>>> import numpy as np
>>> np.set_printoptions(precision=2, suppress=True, linewidth=140)
>>> m1 = np.array([[0, 1, 1, 2, 3, 0, 3, 1],
...     [2, 0, 2, 3, 1, 3, 1, 0],
...     [2, 3, 3, 2, 0, 2, 3, 0],
...     [0, 1, 1, 1, 1, 1, 3, 3],
...     [1, 3, 1, 3, 3, 3, 3, 2],
...     [2, 2, 2, 1, 0, 2, 0, 2],
...     [3, 1, 3, 2, 1, 1, 0, 0],
...     [3, 2, 1, 3, 3, 0, 1, 2]])
>>> Q, evecs = np.linalg.qr(m1[:, :6])[0], np.linalg.qr(m1[:, 6:])[0]
>>> sigma = np.linalg.svd(Q.T @ evecs, compute_uv=False)
>>> sigma
array([1.  , 0.77])
>>> np.degrees(np.arccos(sigma.clip(0, 1)))
array([ 4.93, 40.  ])
>>> M2 = np.linalg.inv(m1)
>>> round(float(np.linalg.det(m1) * np.linalg.det(M2)), 2)
1.0
>>> round(float(np.linalg.cond(m1)), 2)
106.98
>>> np.allclose(M2, m1.T)
False
>>> E = np.load("dump.npy")
>>> E
array([[1, 3, 2, 1, 0, 1, 3],
       [3, 1, 1, 2, 3, 2, 3],
       [1, 0, 1, 1, 3, 3, 2],
       [1, 1, 3, 2, 1, 3, 3],
       [1, 2, 2, 0, 3, 0, 1],
       [2, 3, 0, 0, 0, 2, 2],
       [2, 3, 3, 3, 3, 2, 1]])
>>> W1 = np.array([[0, 1, 1],
...     [-2, -1, -2],
...     [-2, 1, 0],
...     [2, 1, -2],
...     [0, 2, 2],
...     [0, -2, 2],
...     [2, -1, 1]])
>>> coef = np.array([2, 1, 0])
>>> H = np.maximum(E @ W1 + coef, 0)
>>> (H > 0).astype(int)
array([[0, 0, 0],
       [1, 1, 1],
       [1, 1, 1],
       [1, 0, 1],
       [0, 1, 1],
       [0, 0, 1],
       [0, 1, 1]])
>>> H
array([[ 0,  0,  0],
       [ 8,  5, 10],
       [ 6,  2, 13],
       [ 4,  0,  6],
       [ 0,  7,  4],
       [ 0,  0,  2],
       [ 0,  7,  1]])
>>> np.linalg.matrix_rank(H)
np.int64(3)
>>> cent = np.array([[5, 1, 9], [7, 0, 0], [4, 5, 4]])
>>> W1 @ cent
array([[ 11,   5,   4],
       [-25, -12, -26],
       [ -3,  -2, -18],
       [  9,  -8,  10],
       [ 22,  10,   8],
       [ -6,  10,   8],
       [  7,   7,  22]])
>>> (H @ cent).round(6).argmax(axis=1)
array([0, 0, 2, 2, 0, 1, 0])
>>> H @ cent
array([[  0,   0,   0],
       [115,  58, 112],
       [ 96,  71, 106],
       [ 44,  34,  60],
       [ 65,  20,  16],
       [  8,  10,   8],
       [ 53,   5,   4]])
>>> M2 = np.array([[0, 5, 5, 3],
...     [3, 0, 0, 0],
...     [4, 3, 0, 0],
...     [2, 5, 0, 1],
...     [1, 1, 4, 3],
...     [1, 0, 2, 3],
...     [1, 0, 2, 5],
...     [4, 5, 0, 3]])
>>> cent = np.array([[2, 5, 5, -4, 5, -2],
...     [0, 3, -2, 2, -1, -2],
...     [-4, 0, 0, 5, -5, -5],
...     [4, 1, 4, 4, 4, 2]])
>>> rng = np.random.default_rng(18493)
>>> A = M2 @ cent + 0.1 * rng.normal(size=(8, 6))
>>> A
array([[ -7.95,  18.16,   1.9 ,  46.86, -18.02, -28.97],
       [  6.01,  14.95,  14.77, -12.05,  15.04,  -5.74],
       [  8.  ,  28.99,  14.01, -10.23,  17.18, -14.04],
       [  8.04,  25.96,   3.84,   5.93,   8.89, -12.03],
       [ -2.  ,  10.89,  14.94,  29.98,  -3.86, -18.  ],
       [  6.19,   8.04,  16.9 ,  17.94,   6.97,  -6.04],
       [ 13.86,   9.98,  25.13,  25.95,  14.97,  -1.97],
       [ 19.96,  37.97,  22.02,   6.05,  27.1 , -12.11]])
>>> x0 = np.array([3, 1, 5, 8, 9, 8])
>>> y = A @ x0
>>> np.linalg.lstsq(A, y)[0]
array([3., 1., 5., 8., 9., 8.])
>>> np.linalg.solve(A.T @ A, A.T @ y)
array([3., 1., 5., 8., 9., 8.])
>>> y = y + 0.1 * rng.normal(size=8)
>>> y
array([-15.24,  99.8 ,  83.54, 100.49, 140.92, 269.23, 503.69, 403.47])
>>> coef, *_ = np.linalg.lstsq(A, y)
>>> np.round(A.T @ (y - A @ coef), 2) + 0
array([0., 0., 0., 0., 0., 0.])
>>> np.round(np.linalg.norm(y - A @ coef), 2)
np.float64(0.09)
>>> P = A @ np.linalg.solve(A.T @ A, A.T)
>>> np.diag(P)
array([0.92, 0.72, 0.5 , 0.52, 0.84, 0.93, 0.84, 0.73])
>>> F = np.load("mat.npy")
>>> F
array([[-0.2,  0.8, -0.8, -0.5, -1.2],
       [ 1.3,  0.2, -0.1, -0.8, -0.1],
       [ 0. , -0.2, -0.3, -0.6,  0.5],
       [ 0.5,  0.3, -2.8, -0.1, -1. ]])
>>> x0 = np.array([-2, 0, 0, -1, 0])
>>> F @ np.eye(5)[3]
array([-0.5, -0.8, -0.6, -0.1])
>>> F * x0
array([[ 0.4,  0. , -0. ,  0.5, -0. ],
       [-2.6,  0. , -0. ,  0.8, -0. ],
       [-0. , -0. , -0. ,  0.6,  0. ],
       [-1. ,  0. , -0. ,  0.1, -0. ]])
>>> F @ np.ones(5)
array([-1.9,  0.5, -0.6, -3.1])
>>> np.einsum("ij,j->i", F, x0)
array([ 0.9, -1.8,  0.6, -0.9])
>>> (F @ x0).argmax()
np.int64(0)
>>> M2 = F + rng.integers(-2, 3, (4, 1)) @ rng.integers(-2, 3, (1, 5))
>>> M2
array([[ 1.8,  4.8,  3.2,  1.5,  2.8],
       [-0.7, -3.8, -4.1, -2.8, -4.1],
       [-2. , -4.2, -4.3, -2.6, -3.5],
       [-1.5, -3.7, -6.8, -2.1, -5. ]])
>>> np.abs(M2 - F).sum(axis=1)
array([16., 16., 16., 16.])
>>> M2 - F
array([[ 2.,  4.,  4.,  2.,  4.],
       [-2., -4., -4., -2., -4.],
       [-2., -4., -4., -2., -4.],
       [-2., -4., -4., -2., -4.]])
>>> np.linalg.matrix_rank(M2 - F, tol=1e-8)
np.int64(1)
>>> t = np.radians(77)
>>> R = np.eye(5)
>>> R[3, 3] = R[0, 0] = np.cos(t)
>>> R[3, 0], R[0, 3] = -np.sin(t), np.sin(t)
>>> R
array([[ 0.22,  0.  ,  0.  ,  0.97,  0.  ],
       [ 0.  ,  1.  ,  0.  ,  0.  ,  0.  ],
       [ 0.  ,  0.  ,  1.  ,  0.  ,  0.  ],
       [-0.97,  0.  ,  0.  ,  0.22,  0.  ],
       [ 0.  ,  0.  ,  0.  ,  0.  ,  1.  ]])
>>> M2 = F @ R.T
>>> np.allclose(np.linalg.norm(F, axis=1), np.linalg.norm(M2, axis=1))
True
>>> np.abs(M2 - F).max(axis=0)
array([1.79, 0.  , 0.  , 0.65, 0.  ])
>>> np.allclose(F @ F.T, M2 @ M2.T)
True
>>> M2
array([[-0.53,  0.8 , -0.8 ,  0.08, -1.2 ],
       [-0.49,  0.2 , -0.1 , -1.45, -0.1 ],
       [-0.58, -0.2 , -0.3 , -0.13,  0.5 ],
       [ 0.02,  0.3 , -2.8 , -0.51, -1.  ]])
>>> round(np.linalg.det(R), 2), round(np.trace(R), 2)
(np.float64(1.0), np.float64(3.45))
>>> gram = F.T @ F
>>> np.linalg.matrix_rank(gram)
np.int64(4)
>>> (F @ F.T).shape
(4, 4)
>>> round(float(np.trace(gram)), 2), (F ** 2).sum()
(15.33, np.float64(15.33))
>>> np.diag(gram)
array([1.98, 0.81, 8.58, 1.26, 2.7 ])
>>> np.allclose(gram, gram.T)
True
>>> np.round(np.linalg.eigvalsh(gram)[::-1], 2) + 0
array([11.06,  2.31,  1.45,  0.51,  0.  ])
>>> feats = np.array([[7.0, -5.0, -3.0, 5.0, 0.0],
...     [2.0, -5.0, 9.0, 0.0, 0.0],
...     [-6.0, 5.0, 1.0, 0.0, 0.0],
...     [3.0, 3.0, -2.0, 0.0, 0.0],
...     [0.0, 0.0, 0.0, 0.0, -2.0]])
>>> M2 = feats / np.linalg.norm(feats, axis=1, keepdims=True)
>>> gram = M2 @ M2.T
>>> (gram - 2 * np.eye(5)).round(6).argmax(axis=1)
array([3, 0, 4, 0, 0])
>>> round(np.degrees(np.arccos(np.clip(gram[0, 3], -1, 1))), 2)
np.float64(75.75)
>>> np.argwhere(np.triu(np.abs(gram) > 0.95, 1))
array([], shape=(0, 2), dtype=int64)
>>> M2 = feats / np.sqrt((feats ** 2).mean(axis=1, keepdims=True))
>>> np.linalg.matrix_rank(M2) == np.linalg.matrix_rank(feats)
np.True_
>>> np.linalg.matrix_rank(feats - feats.mean(axis=1, keepdims=True))
np.int64(4)
>>> M2 = F / np.linalg.norm(F, axis=1, keepdims=True)
>>> gram = M2 @ M2.T
>>> gram[3]
array([0.69, 0.25, 0.13, 1.  ])
>>> np.argwhere(np.triu(np.abs(gram) > 0.95, 1))
array([], shape=(0, 2), dtype=int64)
>>> (np.abs(gram) > 0.9).astype(int)
array([[1, 0, 0, 0],
       [0, 1, 0, 0],
       [0, 0, 1, 0],
       [0, 0, 0, 1]])
>>> round(np.degrees(np.arccos(np.clip(gram[3, 1], -1, 1))), 2)
np.float64(75.54)
>>> np.linalg.norm(M2, axis=1)
array([1., 1., 1., 1.])
>>> K = np.load("out9.npy")
>>> K
array([[-1.3,  0.1, -1.2,  0.2, -0.8,  0. ,  1.9,  1.6],
       [-1.4,  0.1,  0.8,  0.6,  0.3, -0.7,  0.9,  0.4],
       [-0.1, -1.8,  0. , -0.2, -0.9,  0.6, -1.1,  1. ]])
>>> def softmax(z):
...     e = np.exp(z - z.max(axis=-1, keepdims=True))
...     return e / e.sum(axis=-1, keepdims=True)
... 
>>> softmax(K[2] + -3)
array([0.11, 0.02, 0.12, 0.1 , 0.05, 0.22, 0.04, 0.33])
>>> softmax(K).sum(axis=1)
array([1., 1., 1.])
>>> S = K @ K.T / np.sqrt(8)
>>> softmax(S).round(6).argmax(axis=1)
array([0, 1, 2])
>>> W0 = np.load("block0.npy")
>>> W0
array([[57.67, -0.14, -0.36, 59.5 , 57.85, 40.1 , 39.76],
       [61.59, -0.32,  0.95, 61.86, 60.45, 39.52, 38.78],
       [59.66, -2.38, -0.85, 60.63, 59.63, 40.54, 40.15],
       [58.3 , -0.31, -1.25, 57.86, 61.13, 40.8 , 41.06],
       [58.23,  0.11, -1.07, 60.93, 59.63, 38.18, 40.21],
       [59.86, -0.88, -0.13, 58.55, 60.45, 39.43, 38.64],
       [59.57,  0.35,  0.78, 60.3 , 59.8 , 39.59, 39.63],
       [60.96,  1.61, -1.18, 60.12, 58.51, 41.83, 40.59],
       [61.65,  1.6 , -1.43, 60.96, 60.4 , 38.42, 40.36],
       [60.33, -0.11,  0.63, 58.83, 59.15, 39.64, 38.93],
       [61.94,  0.11,  0.66, 61.16, 59.9 , 42.02, 40.13],
       [58.88, -0.26, -0.3 , 60.31, 60.48, 39.8 , 40.95],
       [60.4 , -0.85, -0.53, 61.4 , 60.43, 39.35, 38.38],
       [59.58,  0.06, -0.43, 59.08, 60.33, 39.72, 41.17],
       [60.47, -2.19, -1.47, 61.09, 60.05, 39.87, 39.27],
       [58.81,  0.82, -1.06, 58.82, 59.18, 37.98, 39.73],
       [58.72,  0.81, -1.58, 60.22, 58.68, 41.79, 41.58],
       [59.39,  0.31,  1.31, 60.98, 61.74, 39.9 , 39.35]])
>>> f = np.array([-3, 1, -3])
>>> np.polyval(f, W0[12])
array([-10887.08,     -6.02,     -4.37, -11251.48, -10897.92,  -4608.92,  -4383.69])
>>> np.convolve(W0[12], f)
array([-181.2 ,   62.95, -180.46, -182.18, -118.3 , -241.82, -257.08,  -79.67, -115.14])
>>> np.cross(W0[12, :3], W0[4, :3])
array([ 0.97, 33.77, 56.14])
>>> gram = np.cov(W0, rowvar=False)
>>> W0.std(axis=0)
array([1.21, 1.02, 0.9 , 1.09, 0.93, 1.12, 0.9 ])
>>> np.argwhere(np.triu(np.abs(np.corrcoef(W0.T)) > 0.8, 1))
array([], shape=(0, 2), dtype=int64)
>>> np.round(np.corrcoef(W0.T), 2) + 0
array([[ 1.  ,  0.07,  0.25,  0.5 ,  0.2 ,  0.15, -0.32],
       [ 0.07,  1.  , -0.03, -0.09, -0.2 ,  0.  ,  0.36],
       [ 0.25, -0.03,  1.  ,  0.18,  0.31,  0.01, -0.49],
       [ 0.5 , -0.09,  0.18,  1.  ,  0.14,  0.01, -0.23],
       [ 0.2 , -0.2 ,  0.31,  0.14,  1.  , -0.21, -0.16],
       [ 0.15,  0.  ,  0.01,  0.01, -0.21,  1.  ,  0.39],
       [-0.32,  0.36, -0.49, -0.23, -0.16,  0.39,  1.  ]])
>>> gram.shape
(7, 7)
>>> np.median(W0, axis=0)
array([59.62, -0.03, -0.48, 60.3 , 59.97, 39.76, 39.95])
>>> np.polyfit(W0[:, 5], W0[:, 2], 1)
array([ 0.01, -0.82])
>>> np.linalg.eigvalsh(gram)[::-1]
array([2.5 , 1.74, 1.18, 0.91, 0.76, 0.63, 0.15])
>>> np.argsort(-W0.std(axis=0).round(6), kind="stable")
array([0, 5, 3, 1, 4, 6, 2])
>>> Ac = W0 - W0.mean(axis=0)
>>> Uu, sigma, Vh = np.linalg.svd(Ac, full_matrices=False)
>>> np.abs(Uu[:, 0]).argmax()
np.int64(1)
>>> sigma
array([6.52, 5.44, 4.47, 3.93, 3.6 , 3.28, 1.59])
>>> sigma ** 2 / (sigma ** 2).sum()
array([0.32, 0.22, 0.15, 0.12, 0.1 , 0.08, 0.02])
>>> M = np.loadtxt("sample18.csv", delimiter=",")
>>> M
array([[-3.86, -0.57, -1.37, -0.68,  2.72],
       [ 1.49, -1.23,  2.26, -3.4 ,  2.14],
       [-1.19, -3.58, -0.38, -1.35, -2.97],
       [-0.89,  3.12, -0.83, -3.23, -1.84],
       [ 2.38, -0.78, -4.14, -0.86,  0.91]])
>>> Q, R = np.linalg.qr(M)
>>> Q.shape, R.shape
((5, 5), (5, 5))
>>> np.abs(np.diag(R))
array([5., 5., 5., 5., 5.])
>>> np.round(np.trace(Q @ Q.T), 2)
np.float64(5.0)
>>> round(M[:, 4] @ M[:, 3], 2)
np.float64(-0.0)
>>> np.linalg.pinv(M)
array([[-0.15,  0.06, -0.05, -0.04,  0.1 ],
       [-0.02, -0.05, -0.14,  0.12, -0.03],
       [-0.05,  0.09, -0.02, -0.03, -0.17],
       [-0.03, -0.14, -0.05, -0.13, -0.03],
       [ 0.11,  0.09, -0.12, -0.07,  0.04]])
>>> np.round(M @ M.T, 2) + 0
array([[25.,  0.,  0.,  0.,  0.],
       [ 0., 25.,  0.,  0.,  0.],
       [ 0.,  0., 25.,  0.,  0.],
       [ 0.,  0.,  0., 25.,  0.],
       [ 0.,  0.,  0.,  0., 25.]])
>>> np.linalg.norm(M, axis=0)
array([5., 5., 5., 5., 5.])
>>> np.round(M.T @ M, 2) + 0
array([[25.,  0.,  0.,  0.,  0.],
       [ 0., 25.,  0.,  0.,  0.],
       [ 0.,  0., 25.,  0.,  0.],
       [ 0.,  0.,  0., 25.,  0.],
       [ 0.,  0.,  0.,  0., 25.]])
>>> round(float(np.trace(M)), 2)
-7.79
>>> round(np.abs(np.linalg.eigvals(M)).max(), 2)
np.float64(5.0)
>>> np.allclose(M @ M.T, M.T @ M)
True
>>> (M + M.T) / 2
array([[-3.86,  0.46, -1.28, -0.78,  2.55],
       [ 0.46, -1.23, -0.66, -0.14,  0.68],
       [-1.28, -0.66, -0.38, -1.09, -3.56],
       [-0.78, -0.14, -1.09, -3.23, -1.35],
       [ 2.55,  0.68, -3.56, -1.35,  0.91]])
>>> (M - M.T) / 2
array([[ 0.  , -1.03, -0.09,  0.11,  0.17],
       [ 1.03,  0.  ,  2.92, -3.26,  1.46],
       [ 0.09, -2.92,  0.  , -0.26,  0.59],
       [-0.11,  3.26,  0.26,  0.  , -0.49],
       [-0.17, -1.46, -0.59,  0.49,  0.  ]])
>>> Q, evecs = np.linalg.qr(M[:, :1])[0], np.linalg.qr(M[:, 1:])[0]
>>> sigma = np.linalg.svd(Q.T @ evecs, compute_uv=False)
>>> np.degrees(np.arccos(sigma.clip(0, 1)))
array([90.])
>>> round(float(np.linalg.norm(Q @ Q.T - evecs @ evecs.T, 2)), 2)
1.0
